% python3 -q
>>> import numpy as np
>>> import numpy.linalg as la
>>> np.set_printoptions(precision=2, suppress=True, linewidth=120)
>>> m1 = np.load("out11.npy")
>>> print(m1)
[[5. 1. 0. 0. 0. 0. 0.]
 [0. 5. 1. 0. 0. 0. 0.]
 [0. 0. 5. 1. 0. 0. 0.]
 [0. 0. 0. 5. 1. 0. 0.]
 [0. 0. 0. 0. 5. 1. 0.]
 [0. 0. 0. 0. 0. 5. 1.]
 [0. 0. 0. 0. 0. 0. 5.]]
>>> # triangular: eigenvalues sit on the diagonal
>>> G = m1.T @ m1
>>> print(la.matrix_rank(G))
7
>>> print(np.trace(G), (m1 ** 2).sum())
181.0 181.0
>>> print(m1 @ m1)
[[25. 10.  1.  0.  0.  0.  0.]
 [ 0. 25. 10.  1.  0.  0.  0.]
 [ 0.  0. 25. 10.  1.  0.  0.]
 [ 0.  0.  0. 25. 10.  1.  0.]
 [ 0.  0.  0.  0. 25. 10.  1.]
 [ 0.  0.  0.  0.  0. 25. 10.]
 [ 0.  0.  0.  0.  0.  0. 25.]]
>>> print(np.prod(np.diag(m1)), round(la.det(m1), 2))
78125.0 78125.0
>>> print([int(la.matrix_rank(la.matrix_power(m1, p))) for p in range(1, 8)])
[7, 7, 7, 7, 7, 7, 7]
>>> vec = np.array([-5, -4, -3, 4, -3, 1, -3])
>>> y = m1 @ vec
>>> print(y)
[-29. -23. -11.  17. -14.   2. -15.]
>>> print(la.solve(m1, y + m1[:, 6]))
[-5. -4. -3.  4. -3.  1. -2.]
>>> print(la.solve(m1, m1[:, 5]))
[0. 0. 0. 0. 0. 1. 0.]
>>> print(np.round(la.solve(m1.T, m1[0]), 2) + 0)
[1. 0. 0. 0. 0. 0. 0.]
>>> print(la.solve(m1, y))
[-5. -4. -3.  4. -3.  1. -3.]
>>> print(la.solve(m1, 3 * y))
[-15. -12.  -9.  12.  -9.   3.  -9.]
>>> rng = np.random.default_rng(793357)
>>> mat = (rng.random((6, 6)) < 0.3) + np.eye(6)
>>> mat /= mat.sum(axis=1, keepdims=True)
>>> print(mat)
[[0.33 0.33 0.33 0.   0.   0.  ]
 [0.25 0.25 0.25 0.   0.   0.25]
 [0.   0.   0.5  0.   0.   0.5 ]
 [0.   0.   0.   0.5  0.5  0.  ]
 [0.   0.   0.   0.   1.   0.  ]
 [0.   0.   0.25 0.25 0.25 0.25]]
>>> # rank 5
>>> print(np.round(la.matrix_power(mat, 100), 2) + 0)
[[0. 0. 0. 0. 1. 0.]
 [0. 0. 0. 0. 1. 0.]
 [0. 0. 0. 0. 1. 0.]
 [0. 0. 0. 0. 1. 0.]
 [0. 0. 0. 0. 1. 0.]
 [0. 0. 0. 0. 1. 0.]]
>>> print(mat @ np.ones(6))
[1. 1. 1. 1. 1. 1.]
>>> pr = np.eye(6)[3]
>>> for _ in range(7):
...     pr = pr @ mat
...     print(pr.round(2))
... 
[0.  0.  0.  0.5 0.5 0. ]
[0.   0.   0.   0.25 0.75 0.  ]
[0.   0.   0.   0.12 0.88 0.  ]
[0.   0.   0.   0.06 0.94 0.  ]
[0.   0.   0.   0.03 0.97 0.  ]
[0.   0.   0.   0.02 0.98 0.  ]
[0.   0.   0.   0.01 0.99 0.  ]
>>> Uu, s, VT = la.svd(mat)
>>> V = VT[:(s > 1e-8).sum()]
>>> vec = mat[3] + -2 * mat[1] + rng.integers(2) * np.eye(6)[5]
>>> print(vec)
[-0.5 -0.5 -0.5  0.5  0.5 -0.5]
>>> print(round(la.norm(vec - V.T @ V @ vec), 2))
0.0
>>> rank = la.matrix_rank(mat)
>>> print(rank)
5
>>> null = la.svd(mat)[2][rank:].T
>>> print(np.round(mat @ null, 2) + 0)
[[0.]
 [0.]
 [0.]
 [0.]
 [0.]
 [0.]]
>>> print(np.round(null[:, 0] / null[np.abs(null[:, 0]).round(6).argmax(), 0], 2) + 0)
[ 1. -1.  0.  0.  0.  0.]
>>> print([int(la.matrix_rank(np.delete(mat, i, axis=0))) for i in range(6)])
[4, 4, 5, 5, 4, 5]
>>> print(np.allclose(mat @ null, 0))
True
>>> other = mat / la.norm(mat, axis=1, keepdims=True)
>>> G = other @ other.T
>>> print(np.degrees(np.arccos(np.clip(G[0, 3], -1, 1))))
90.0
>>> print(np.argwhere(np.triu(np.abs(G) > 0.95, 1)))
[]
>>> print(G)
[[1.   0.87 0.41 0.   0.   0.29]
 [0.87 1.   0.71 0.   0.   0.5 ]
 [0.41 0.71 1.   0.   0.   0.71]
 [0.   0.   0.   1.   0.71 0.71]
 [0.   0.   0.   0.71 1.   0.5 ]
 [0.29 0.5  0.71 0.71 0.5  1.  ]]
>>> Uu, s, VT = la.svd(G)
>>> V = VT[:(s > 1e-8).sum()]
>>> vec = G[1] + 2 * G[2] + rng.integers(2) * np.eye(6)[3]
>>> print(vec)
[1.68 2.41 2.71 1.   0.   1.91]
>>> print(np.round(V.T @ V, 2) + 0)
[[ 1.    0.    0.    0.    0.    0.  ]
 [ 0.    1.    0.    0.    0.    0.  ]
 [ 0.    0.    0.75 -0.25  0.    0.35]
 [ 0.    0.   -0.25  0.75  0.    0.35]
 [ 0.    0.    0.    0.    1.    0.  ]
 [ 0.    0.    0.35  0.35  0.    0.5 ]]
>>> J = np.load("arr.npy")
>>> print(J)
[[ 0.49 -0.35  0.35  0.07]
 [-0.35  0.25 -0.25 -0.05]
 [ 0.35 -0.25  0.25  0.05]
 [ 0.07 -0.05  0.05  0.01]]
>>> # symmetric
>>> w, V = la.eigh(J)
>>> vec = np.array([-5, 1, 2, 4])
>>> print(vec @ J @ vec)
6.76
>>> print(V * np.abs(w) @ V.T)
[[ 0.49 -0.35  0.35  0.07]
 [-0.35  0.25 -0.25 -0.05]
 [ 0.35 -0.25  0.25  0.05]
 [ 0.07 -0.05  0.05  0.01]]
>>> print(V * np.maximum(w, 0) @ V.T)
[[ 0.49 -0.35  0.35  0.07]
 [-0.35  0.25 -0.25 -0.05]
 [ 0.35 -0.25  0.25  0.05]
 [ 0.07 -0.05  0.05  0.01]]
>>> print(round(float(vec @ J @ vec / (vec @ vec)), 2), round(float(w[0]), 2), w[-1])
0.15 -0.0 1.0
>>> print((np.sign(V[:, -1].round(6)) == np.sign(V[0, -1].round(6))).astype(int))
[1 0 1 1]
>>> print(np.kron(np.eye(2, dtype=int), J))
[[ 0.49 -0.35  0.35  0.07  0.   -0.    0.    0.  ]
 [-0.35  0.25 -0.25 -0.05 -0.    0.   -0.   -0.  ]
 [ 0.35 -0.25  0.25  0.05  0.   -0.    0.    0.  ]
 [ 0.07 -0.05  0.05  0.01  0.   -0.    0.    0.  ]
 [ 0.   -0.    0.    0.    0.49 -0.35  0.35  0.07]
 [-0.    0.   -0.   -0.   -0.35  0.25 -0.25 -0.05]
 [ 0.   -0.    0.    0.    0.35 -0.25  0.25  0.05]
 [ 0.   -0.    0.    0.    0.07 -0.05  0.05  0.01]]
>>> print(np.einsum("ii->", J))
1.0
>>> print(np.einsum("ij,ji->", J, J))
1.0
>>> print(round(la.det(2 * J), 2), round(float(la.det(J)), 2))
-0.0 -0.0
>>> print(np.round(la.det(J[::-1]), 2))
0.0
>>> print(np.round(la.eigvals(J), 2) + 0)
[0. 1. 0. 0.]
>>> rank = la.matrix_rank(J)
>>> print(rank)
1
>>> null = la.svd(J)[2][rank:].T
>>> print(np.allclose(J @ null, 0))
True
>>> print([int(la.matrix_rank(J[:i])) for i in range(1, len(J) + 1)])
[1, 1, 1, 1]
>>> G = mat.T @ mat
>>> print(np.round(la.eigvalsh(G)[::-1], 2) + 0)
[1.42 0.9  0.28 0.21 0.02 0.  ]
>>> print(np.round(np.trace(G), 2), round((mat ** 2).sum(), 2))
2.83 2.83
>>> print(np.allclose(G, G.T))
True
>>> print((mat @ mat.T).shape)
(6, 6)
>>> Uu, s, VT = la.svd(J)
>>> V = VT[:(s > 1e-8).sum()]
>>> vec = J[1] + 5 * J[3] + rng.integers(2) * np.eye(4)[1]
>>> print(vec.round(2) + 0)
[0. 1. 0. 0.]
>>> print(V.T @ V)
[[ 0.49 -0.35  0.35  0.07]
 [-0.35  0.25 -0.25 -0.05]
 [ 0.35 -0.25  0.25  0.05]
 [ 0.07 -0.05  0.05  0.01]]
>>> print(la.matrix_rank(np.vstack([J, vec])))
2
>>> print(np.diag(V.T @ V))
[0.49 0.25 0.25 0.01]
>>> E = np.loadtxt("layer12.csv", delimiter=",")
>>> print(E)
[[ 0.  1.  0.  0.  0.]
 [ 0.  0.  0.  0.  0.]
 [ 2.  0. -2.  0.  0.]
 [-2.  1.  0.  0.  0.]]
>>> rank = la.matrix_rank(E)
>>> print(rank)
3
>>> null = la.svd(E)[2][rank:].T
>>> print(la.matrix_rank(E.T @ E), la.matrix_rank(E @ E.T))
3 3
>>> print(E @ null)
[[0. 0.]
 [0. 0.]
 [0. 0.]
 [0. 0.]]
>>> print(np.allclose(E @ null, 0))
True
>>> A = np.load("x.npy")
>>> print(A)
[[-1 -1 -1]
 [-1 -2 -2]
 [-1 -2 -3]]
>>> # symmetric
>>> q = A.astype(float).copy()
>>> for j in range(3):
...     q[:, j] -= q[:, :j] @ (q[:, :j].T @ q[:, j])
...     q[:, j] /= la.norm(q[:, j])
... 
>>> print(np.round(q.T @ A, 2) + 0)
[[1.73 2.89 3.46]
 [0.   0.82 1.22]
 [0.   0.   0.71]]
>>> print([round(float(la.det(A[:i, :i])), 2) + 0 for i in range(1, 4)])
[-1.0, 1.0, -1.0]
>>> print(round(float(la.eigvalsh(A).min()), 2))
-5.05
>>> vec = np.array([7, 0, -4])
>>> h1 = np.maximum(A @ vec, 0)
>>> print(np.maximum(A @ vec, 0) - np.maximum(-A @ vec, 0))
[-3  1  5]
>>> print(np.flatnonzero(h1 > 1e-9))
[1 2]
>>> X = np.load("m.npy")
>>> print(X)
[[-20.36  -9.62   0.84   1.   -25.04 -10.51]
 [-21.53  -9.19   1.09   0.13 -26.06 -10.67]
 [-22.15 -10.81   1.97  -0.98 -25.15 -11.14]
 [-20.99  -9.42  -0.22   0.88 -23.48  -8.83]
 [-20.94 -11.3    0.29  -1.59 -24.8  -12.33]
 [-20.21  -9.2   -0.14  -1.07 -25.8  -11.95]
 [-19.24  -9.96   0.     0.05 -25.26  -9.73]
 [-20.65  -8.56  -1.51  -1.09 -26.57 -10.9 ]
 [-19.93 -10.08   1.07  -2.28 -24.42 -12.29]
 [-19.29  -9.43  -1.29   0.46 -25.04 -10.96]
 [-18.77 -12.24  -0.7    1.32 -25.58  -9.71]
 [-20.75  -9.91   0.5    0.12 -24.39 -10.23]
 [-21.69  -9.31   0.37  -0.01 -24.13  -8.76]
 [-20.52  -9.57   0.79  -0.1  -24.35 -11.78]
 [-19.75 -10.73  -0.39   0.17 -24.06  -8.56]
 [-19.31  -8.92   2.79  -1.39 -25.87 -11.61]
 [-20.78 -10.63  -0.27  -2.09 -25.55  -9.74]
 [-20.71  -9.45  -1.32   2.53 -25.84  -8.9 ]]
>>> P = X @ la.solve(X.T @ X, X.T)
>>> print(round(float(np.trace(P)), 2))
6.0
>>> print(np.allclose(P @ P, P))
True
>>> print(np.diag(P))
[0.2  0.2  0.3  0.26 0.4  0.22 0.17 0.52 0.28 0.29 0.65 0.1  0.33 0.26 0.24 0.69 0.5  0.39]
>>> print(np.round(la.eigvalsh(P), 2) + 0)
[0. 0. 0. 0. 0. 0. 0. 0. 0. 0. 0. 0. 1. 1. 1. 1. 1. 1.]
>>> labels = rng.permutation(3)
>>> print(labels)
[0 1 2]
>>> other = A[labels][:, labels]
>>> print(np.allclose(other, A))
True
>>> print(other)
[[-1 -1 -1]
 [-1 -2 -2]
 [-1 -2 -3]]
>>> print(np.diag(other))
[-1 -2 -3]
>>> print(np.round(la.det(other), 2), round(float(la.det(A[labels])), 2))
-1.0 -1.0
>>> dist = la.norm(X[:, None] - X[None], axis=-1)
>>> print(dist.shape)
(18, 18)
>>> print(np.unravel_index(dist.round(6).argmax(), dist.shape))
(np.int64(8), np.int64(17))
>>> print(np.flatnonzero(dist[2] < dist.mean() / 2))
[2]
>>> print(dist.mean(axis=1).argmax())
17
>>> other = np.array([[-3, -2], [-2, -1], [2, -2], [-1, -3], [-2, 3], [-2, -3]])
>>> print(la.matrix_rank(np.vstack([X, other.T])))
6
>>> data = np.loadtxt("dump.csv", delimiter=",")
>>> print(data)
[[ 1. -1.  1.]
 [ 1.  0.  0.]
 [ 1.  1.  1.]]
>>> print((data - data.T) / 2)
[[ 0.  -1.   0. ]
 [ 1.   0.  -0.5]
 [ 0.   0.5  0. ]]
>>> print(round(float(np.abs(la.eigvals(data)).max()), 2))
2.0
>>> print(data @ data)
[[ 1.  0.  2.]
 [ 1. -1.  1.]
 [ 3.  0.  2.]]
>>> print(la.matrix_power(data, 3))
[[ 3.  1.  3.]
 [ 1.  0.  2.]
 [ 5. -1.  5.]]
>>> print(np.sort(np.abs(la.eigvals(data))))
[1. 1. 2.]
>>> print((data + data.T) / 2)
[[1.  0.  1. ]
 [0.  0.  0.5]
 [1.  0.5 1. ]]
>>> ang = np.radians(36)
>>> R = np.eye(3)
>>> R[2, 2] = R[1, 1] = np.cos(ang)
>>> R[2, 1], R[1, 2] = -np.sin(ang), np.sin(ang)
>>> print(R)
[[ 1.    0.    0.  ]
 [ 0.    0.81  0.59]
 [ 0.   -0.59  0.81]]
>>> other = data @ R.T
>>> print(np.abs(other - data).max(axis=0))
[0.   0.78 0.78]
>>> print(la.svd(data, compute_uv=False), la.svd(other, compute_uv=False))
[2.14 1.41 0.66] [2.14 1.41 0.66]
